% python3 -q
>>> import numpy as np
>>> np.set_printoptions(precision=3, suppress=True, linewidth=120, sign=" ")
>>> B = np.array([[1, 0, 3], [1, -1, 3], [-2, -2, 3], [0, -3, -2]])
>>> W2 = np.array([[2, -1, -3, -3, -2], [0, -1, 2, 0, 0], [-2, 0, 1, 3, 1]])
>>> rng = np.random.default_rng(88)
>>> M = B @ W2 + 0.1 * rng.normal(size=(4, 5))
>>> M
array([[ -4.073,  -1.054,  -0.106,   6.044,   0.96 ],
       [ -3.908,   0.095,  -2.051,   6.15 ,   0.893],
       [-10.151,   3.905,   4.944,  15.063,   7.195],
       [  3.945,   3.055,  -7.94 ,  -5.926,  -1.959]])
>>> print(np.linalg.matrix_rank(M, rtol=0.1))
3
>>> print([round(float(x), 3) for x in np.linalg.svd(M, compute_uv=False)[:3]])
[24.127, 7.754, 4.395]
>>> round(np.linalg.norm(M[3] - M[1]), 3)
np.float64(16.096)
>>> round(M[3] @ M[1], 3)
np.float64(-37.036)
>>> round(float(np.linalg.norm(M) ** 2 / np.linalg.norm(M, 2) ** 2), 3)
1.137
>>> round(np.linalg.norm(M, "nuc"), 3)
np.float64(36.443)
>>> B = np.array([[3, 5, 5], [4, 1, 3]])
>>> W2 = np.kron(B, M)
>>> print(np.linalg.matrix_rank(W2))
8
>>> print(np.round(np.linalg.norm(W2, 2), 3), np.round(np.linalg.norm(B, 2) * np.linalg.norm(M, 2), 3))
213.767 213.767
>>> U, sig, Vt = np.linalg.svd(M)
>>> sig
array([ 24.127,   7.754,   4.395,   0.166])
>>> B = U[:, :3] @ np.diag(sig[:3]) @ Vt[:3]
>>> np.linalg.matrix_rank(M, rtol=0.05)
np.int64(3)
>>> np.linalg.matrix_rank(B)
np.int64(3)
>>> round(float(np.abs(M - B).max()), 3)
0.077
>>> B = np.array([[-1, 0], [1, 3], [-1, 3], [1, -3], [1, -3]])
>>> np.einsum("ik,kj->ij", M, B)
array([[ 10.13 , -24.493],
       [ 13.097, -26.996],
       [ 31.37 , -40.229],
       [ -0.835,   9.   ]])
>>> M @ B
array([[ 10.13 , -24.493],
       [ 13.097, -26.996],
       [ 31.37 , -40.229],
       [ -0.835,   9.   ]])
>>> np.linalg.matrix_rank(np.vstack([M, B.T]))
np.int64(5)
>>> np.einsum("ik,kj->ji", M, B)
array([[ 10.13 ,  13.097,  31.37 ,  -0.835],
       [-24.493, -26.996, -40.229,   9.   ]])
>>> np.vstack([M, B.T]).shape
(6, 5)
